>>> import numpy as np
>>> np.set_printoptions(precision=2, suppress=True, linewidth=140, floatmode="fixed")
>>> K = np.array([[-0.3, 0.1, -0.3],
...     [-2.2, 2.7, -0.9],
...     [0.6, 0.2, -0.5],
...     [-1.1, -0.9, -0.3],
...     [-0.6, 0.0, -0.5],
...     [-0.7, 0.1, -1.1],
...     [-1.5, -0.7, 1.0],
...     [-0.1, -1.4, 1.3],
...     [1.7, 0.7, 1.0],
...     [-1.6, -0.4, 0.1],
...     [2.5, 0.1, -0.5],
...     [-0.7, 1.1, -0.6],
...     [-1.8, -0.9, 0.0],
...     [0.3, -0.1, -0.1],
...     [1.2, 0.1, 0.4],
...     [-1.6, -0.8, -0.4],
...     [0.8, 0.9, -0.2],
...     [1.5, -0.7, 1.9]])
>>> K[16] *= 5
>>> print(K)
[[-0.30  0.10 -0.30]
 [-2.20  2.70 -0.90]
 [ 0.60  0.20 -0.50]
 [-1.10 -0.90 -0.30]
 [-0.60  0.00 -0.50]
 [-0.70  0.10 -1.10]
 [-1.50 -0.70  1.00]
 [-0.10 -1.40  1.30]
 [ 1.70  0.70  1.00]
 [-1.60 -0.40  0.10]
 [ 2.50  0.10 -0.50]
 [-0.70  1.10 -0.60]
 [-1.80 -0.90  0.00]
 [ 0.30 -0.10 -0.10]
 [ 1.20  0.10  0.40]
 [-1.60 -0.80 -0.40]
 [ 4.00  4.50 -1.00]
 [ 1.50 -0.70  1.90]]
>>> print(round(float(np.linalg.norm(K) ** 2 / np.linalg.norm(K, 2) ** 2), 2))
1.57
>>> print(K[3] @ K[6])
1.98
>>> print(round(float(np.linalg.norm(K, 1)), 2), round(float(np.linalg.norm(K, np.inf)), 2))
24.0 9.5
>>> print(np.round(np.linalg.norm(K, "nuc"), 2))
15.47
>>> print(np.round(np.linalg.norm(K, 2), 2))
7.75
>>> proj = K @ np.linalg.solve(K.T @ K, K.T)
>>> print(np.trace(proj))
3.0
>>> print(np.allclose(proj @ proj, proj))
True
>>> print(np.linalg.matrix_rank(np.eye(18) - proj))
15
>>> C2 = np.cov(K, rowvar=False)
>>> print(np.argsort(-K.std(axis=0).round(6), kind="stable"))
[0 1 2]
>>> print(K.std(axis=0))
[1.62 1.37 0.81]
>>> print(np.linalg.eigvalsh(C2)[::-1])
[3.52 1.63 0.34]
>>> print(np.polyfit(K[:, 1], K[:, 0], 1))
[ 0.52 -0.13]
>>> print(C2.shape)
(3, 3)
>>> print(np.argwhere(np.triu(np.abs(np.corrcoef(K.T)) > 0.8, 1)))
[]
>>> print(round(np.corrcoef(K[:, 1], K[:, 0])[0, 1], 2))
0.44
>>> print(np.corrcoef(K.T))
[[ 1.00  0.44  0.09]
 [ 0.44  1.00 -0.51]
 [ 0.09 -0.51  1.00]]
>>> W0 = np.loadtxt("data.csv", delimiter=",")
>>> print(W0)
[[ 0.00  8.00  0.00]
 [ 0.00  1.00  0.00]
 [20.00  0.00  0.00]
 [ 0.00 37.00 40.00]
 [47.00  0.00  3.00]
 [ 0.00 35.00 35.00]
 [ 0.00  0.00  0.00]
 [ 0.00  0.00  0.00]
 [ 0.00  5.00  0.00]
 [32.00 14.00 23.00]
 [ 0.00  0.00  0.00]
 [49.00  7.00 19.00]
 [ 0.00  0.00  0.00]
 [ 0.00  0.00  0.00]
 [ 1.00 20.00 20.00]
 [ 0.00  0.00  0.00]
 [ 0.00  0.00  0.00]
 [26.00  7.00 10.00]
 [ 0.00  8.00  0.00]
 [19.00  0.00  0.00]
 [ 5.00  0.00  0.00]
 [ 6.00 45.00 60.00]
 [39.00 26.00 44.00]]
>>> labels = W0[:, 0] > np.median(W0[:, 0])
>>> u = W0[labels].mean(axis=0) - W0[~labels].mean(axis=0)
>>> print(np.round((((W0 - W0.mean(axis=0)) @ u > 0) == labels).mean(), 2))
0.83
>>> print(np.argsort(-np.abs(u).round(6), kind="stable"))
[0 2 1]
>>> print(u)
[24.40  4.67 12.13]
>>> print(((W0 - W0.mean(axis=0)) @ u > 0).astype(int))
[0 0 1 1 1 1 0 0 0 1 0 1 0 0 0 0 0 1 0 1 0 1 1]
>>> M2 = np.c_[W0[:, :1] @ np.array([[0]]), np.array([4, -4, 3, 5, -4, -5, 5, -5, 5, -1, -3, 4, -2, 1, 0, 2, 4, 4, -3, 2, -4, 0, 0])]
>>> print(M2)
[[ 0.00  4.00]
 [ 0.00 -4.00]
 [ 0.00  3.00]
 [ 0.00  5.00]
 [ 0.00 -4.00]
 [ 0.00 -5.00]
 [ 0.00  5.00]
 [ 0.00 -5.00]
 [ 0.00  5.00]
 [ 0.00 -1.00]
 [ 0.00 -3.00]
 [ 0.00  4.00]
 [ 0.00 -2.00]
 [ 0.00  1.00]
 [ 0.00  0.00]
 [ 0.00  2.00]
 [ 0.00  4.00]
 [ 0.00  4.00]
 [ 0.00 -3.00]
 [ 0.00  2.00]
 [ 0.00 -4.00]
 [ 0.00  0.00]
 [ 0.00  0.00]]
>>> print(np.linalg.lstsq(W0, M2[:, 0])[0])
[0.00 0.00 0.00]
>>> print(np.linalg.norm(np.linalg.qr(W0)[0].T @ M2, axis=0) ** 2 / ((M2 ** 2).sum(axis=0) + 1e-12))
[0.00 0.01]
>>> print(np.linalg.matrix_rank(M2, rtol=0.1))
1
>>> print([round(float(x), 2) for x in np.linalg.svd(M2, compute_uv=False)[:3]])
[16.67, 0.0]
>>> print(round(float(np.linalg.norm(M2, 2) / np.linalg.norm(M2)), 2))
1.0
>>> print(np.linalg.cond(M2) > 100)
True
>>> print(np.argsort(-np.linalg.norm(M2, axis=0).round(6), kind="stable")[:3])
[1 0]
>>> C2 = np.cov(W0, rowvar=False)
>>> print(W0.std(axis=0))
[16.24 13.47 17.39]
>>> print(np.median(W0, axis=0))
[0.00 1.00 0.00]
>>> print(np.linalg.eigvalsh(C2)[::-1])
[506.69 269.15   5.56]
>>> print(np.argsort(-W0.std(axis=0).round(6), kind="stable"))
[2 0 1]
>>> print(np.argwhere(np.triu(np.abs(np.corrcoef(W0.T)) > 0.8, 1)))
[[1 2]]
>>> print(np.round(np.polyfit(W0[:, 0], W0[:, 1], 1), 2) + 0)
[0.00 9.23]
>>> print(C2.shape)
(3, 3)
>>> print(np.round(np.corrcoef(W0.T), 2) + 0)
[[1.00 0.00 0.23]
 [0.00 1.00 0.95]
 [0.23 0.95 1.00]]
>>> feats = np.load("x.npy")
>>> print(feats)
[[5 8 8 8]
 [5 8 8 8]
 [1 4 4 4]]
>>> x = np.array([2, 2, -1, -2])
>>> h = np.maximum(feats @ x, 0)
>>> print(feats.T @ h)
[20 32 32 32]
>>> print(np.maximum(feats @ x, 0) - np.maximum(-feats @ x, 0))
[ 2  2 -2]
>>> print(feats * (h > 1e-9)[:, None])
[[5 8 8 8]
 [5 8 8 8]
 [0 0 0 0]]
>>> print(np.maximum(feats @ (3 * x), 0))
[6 6 0]
>>> x = np.array([-5, 4, 1, -4])
>>> print(feats * x)
[[-25  32   8 -32]
 [-25  32   8 -32]
 [ -5  16   4 -16]]
>>> print(feats @ x)
[-17 -17  -1]
>>> print(np.sign((feats @ x).round(6)))
[-1 -1 -1]
>>> print(feats @ np.ones(4))
[29.00 29.00 13.00]
>>> x @ feats
Traceback (most recent call last):
  File "<python-input-62>", line 1, in <module>
    x @ feats
    ~~^~~~~~~
ValueError: matmul: Input operand 1 has a mismatch in its core dimension 0, with gufunc signature (n?,k),(k,m?)->(n?,m?) (size 3 is different from 4)
>>> print(feats @ np.eye(4)[3])
[8.00 8.00 4.00]
>>> left, sig, vt = np.linalg.svd(feats)
>>> print(np.argmax(sig[:-1] / (sig[1:] + 1e-6)) + 1)
2
>>> M2 = left[:, :2] @ np.diag(sig[:2]) @ vt[:2]
>>> print(M2)
[[5.00 8.00 8.00 8.00]
 [5.00 8.00 8.00 8.00]
 [1.00 4.00 4.00 4.00]]
>>> print(round(float(np.abs(feats - M2).max()), 2))
0.0
>>> print([round(float(x), 2) for x in np.linalg.svd(feats, compute_uv=False)[:3]])
[21.94, 1.34, 0.0]
>>> print(np.linalg.matrix_rank(feats, rtol=0.1))
1
>>> print(np.argsort(-np.linalg.norm(feats, axis=0).round(6), kind="stable")[:3])
[1 2 3]
>>> print(np.linalg.cond(feats) > 100)
True
>>> mat = np.load("dump.npy")
>>> print(mat)
[[ 2.22 -0.84 -0.07]
 [-2.16  0.87 -0.32]
 [-1.77 -0.21  0.01]
 [-9.42  0.43  0.09]
 [-2.59 -1.12 -0.19]
 [-2.99  0.58  0.08]
 [ 3.65 -1.15  0.00]
 [-3.05  1.78  0.00]
 [ 2.88 -0.86 -0.15]
 [ 0.74  0.19 -0.07]
 [ 3.82  0.47  0.30]]
>>> C2 = np.cov(mat, rowvar=False)
>>> print(np.argsort(-mat.std(axis=0).round(6), kind="stable"))
[0 1 2]
>>> print(np.median(mat, axis=0))
[-1.77  0.19  0.00]
>>> print(np.polyfit(mat[:, 1], mat[:, 0], 1))
[-1.86 -0.76]
>>> print(C2)
[[15.63 -1.63  0.03]
 [-1.63  0.88  0.03]
 [ 0.03  0.03  0.03]]
>>> print(np.corrcoef(mat.T))
[[ 1.00 -0.44  0.05]
 [-0.44  1.00  0.22]
 [ 0.05  0.22  1.00]]
>>> Ac = mat - mat.mean(axis=0)
>>> left, sig, vt = np.linalg.svd(Ac, full_matrices=False)
>>> print(np.round(Ac.mean(axis=0), 2) + 0)
[0.00 0.00 0.00]
>>> print(np.abs(vt[0]).argmax())
0
>>> print(np.abs(left[:, 0]).argmax())
3
>>> print(np.round(sig ** 2 / (sig ** 2).sum(), 2) + 0)
[0.96 0.04 0.00]
>>> M2 = np.c_[mat[:, :1] @ np.array([[4]]), np.array([5, -3, -4, -9, 4, 9, 6, 4, -1, 6, 4])]
>>> print(M2)
[[  8.88   5.00]
 [ -8.64  -3.00]
 [ -7.08  -4.00]
 [-37.68  -9.00]
 [-10.36   4.00]
 [-11.96   9.00]
 [ 14.60   6.00]
 [-12.20   4.00]
 [ 11.52  -1.00]
 [  2.96   6.00]
 [ 15.28   4.00]]
>>> print(np.round(np.linalg.lstsq(mat, M2[:, 0])[0], 2) + 0)
[4.00 0.00 0.00]
>>> C2 = mat.T @ mat
>>> print(round(np.trace(C2), 2), round((mat ** 2).sum(), 2))
172.22 172.22
>>> print(np.linalg.matrix_rank(C2))
3
>>> print((mat @ mat.T).shape)
(11, 11)
>>> x = np.array([2, 5, 4])
>>> rhs = mat @ x
>>> print(np.linalg.lstsq(mat, rhs)[0])
[2.00 5.00 4.00]
>>> rng = np.random.default_rng(94)
>>> rhs = rhs + 0.1 * rng.normal(size=11)
>>> print(rhs)
[  0.06  -1.20  -4.62 -16.31 -11.51  -2.77   1.60   2.78   0.81   2.04  11.00]
>>> c, *_ = np.linalg.lstsq(mat, rhs)
>>> print(c.round())
[2.00 5.00 4.00]
>>> print(round(np.linalg.norm(rhs - mat @ c), 2))
0.22
>>> O, _ = np.linalg.qr(np.array([[0.6], [-1.0], [-0.9]]))
>>> m1 = O @ O.T
>>> print(m1)
[[ 0.17 -0.28 -0.25]
 [-0.28  0.46  0.41]
 [-0.25  0.41  0.37]]
>>> # projection: eigenvalues are 0 or 1
>>> rank = np.linalg.matrix_rank(m1)
>>> print(rank)
1
>>> N = np.linalg.svd(m1)[2][rank:].T
>>> print(N.shape)
(3, 2)
>>> print([int(np.linalg.matrix_rank(np.delete(m1, i, axis=0))) for i in range(3)])
[1, 1, 1]
>>> print(N @ N.T)
[[ 0.83  0.28  0.25]
 [ 0.28  0.54 -0.41]
 [ 0.25 -0.41  0.63]]
>>> print([int(np.linalg.matrix_rank(m1[:, :j + 1])) for j in range(3)])
[1, 1, 1]
>>> print([int(np.linalg.matrix_rank(m1[:i])) for i in range(1, len(m1) + 1)])
[1, 1, 1]
>>> print(np.allclose(m1 @ N, 0))
True
>>> data = np.load("test19.npy")
>>> print(data.round(2) + 0)
[[ 1.00  0.03 -0.03  0.00]
 [ 0.03  0.52  0.50  0.05]
 [-0.03  0.50  0.49 -0.05]
 [ 0.00  0.05 -0.05  1.00]]
>>> ev, V = np.linalg.eigh(data)
>>> x = np.array([0, 1, -2, 2])
>>> print(np.round(x @ data @ x / (x @ x), 2), round(ev[0], 2), ev[-1])
0.56 0.0 1.0
>>> arr = np.load("sample16.npy")
>>> print(arr)
[[-1.00 -2.00  0.00]
 [-2.00 -1.00  0.00]
 [ 0.00  0.00 -1.00]]
>>> # symmetric, so the eigenvalues are real
>>> print(round(float(np.linalg.eigvals(arr).sum().real), 2))
-3.0
>>> print(np.round(np.linalg.det(arr.T), 2))
3.0
>>> print(round(float(np.linalg.det(2 * arr)), 2), round(np.linalg.det(arr), 2))
24.0 3.0
>>> print(np.einsum("ij,ji->", arr, arr))
11.0
>>> print(np.kron(np.eye(2, dtype=int), arr))
[[-1.00 -2.00  0.00 -0.00 -0.00  0.00]
 [-2.00 -1.00  0.00 -0.00 -0.00  0.00]
 [ 0.00  0.00 -1.00  0.00  0.00 -0.00]
 [-0.00 -0.00  0.00 -1.00 -2.00  0.00]
 [-0.00 -0.00  0.00 -2.00 -1.00  0.00]
 [ 0.00  0.00 -0.00  0.00  0.00 -1.00]]
>>> M2 = np.array([[-3, -2, -3], [-3, 2, -2], [0, 1, 0]])
>>> print(np.linalg.matrix_rank(np.vstack([arr, M2.T])))
3
>>> print(np.einsum("ik,kj->ji", arr, M2))
[[ 9.00  9.00  0.00]
 [-2.00  2.00 -1.00]
 [ 7.00  8.00  0.00]]
>>> print(np.einsum("ik,kj->ij", arr, M2))
[[ 9.00 -2.00  7.00]
 [ 9.00  2.00  8.00]
 [ 0.00 -1.00  0.00]]
>>> print(np.vstack([arr, M2.T]).shape)
(6, 3)
>>> x = np.array([3, -3, 2])
>>> rhs = arr @ x
>>> print(rhs)
[ 3.00 -3.00 -2.00]
>>> print(np.linalg.solve(arr, 5 * rhs))
[ 15.00 -15.00  10.00]
>>> print(np.linalg.solve(arr, rhs))
[ 3.00 -3.00  2.00]
>>> M2 = np.array([[2, 2, 1], [0, 2, 1], [1, 0, 1]])
>>> J = M2.T @ M2
>>> print(J)
[[5 4 3]
 [4 8 4]
 [3 4 3]]
>>> x = np.ones(3)
>>> for _ in range(3):
...     x = J @ x
...     x /= np.linalg.norm(x)
...     print(round(x @ J @ x, 2))
... 
13.21
13.22
13.22
>>> print(x)
[0.52 0.73 0.44]
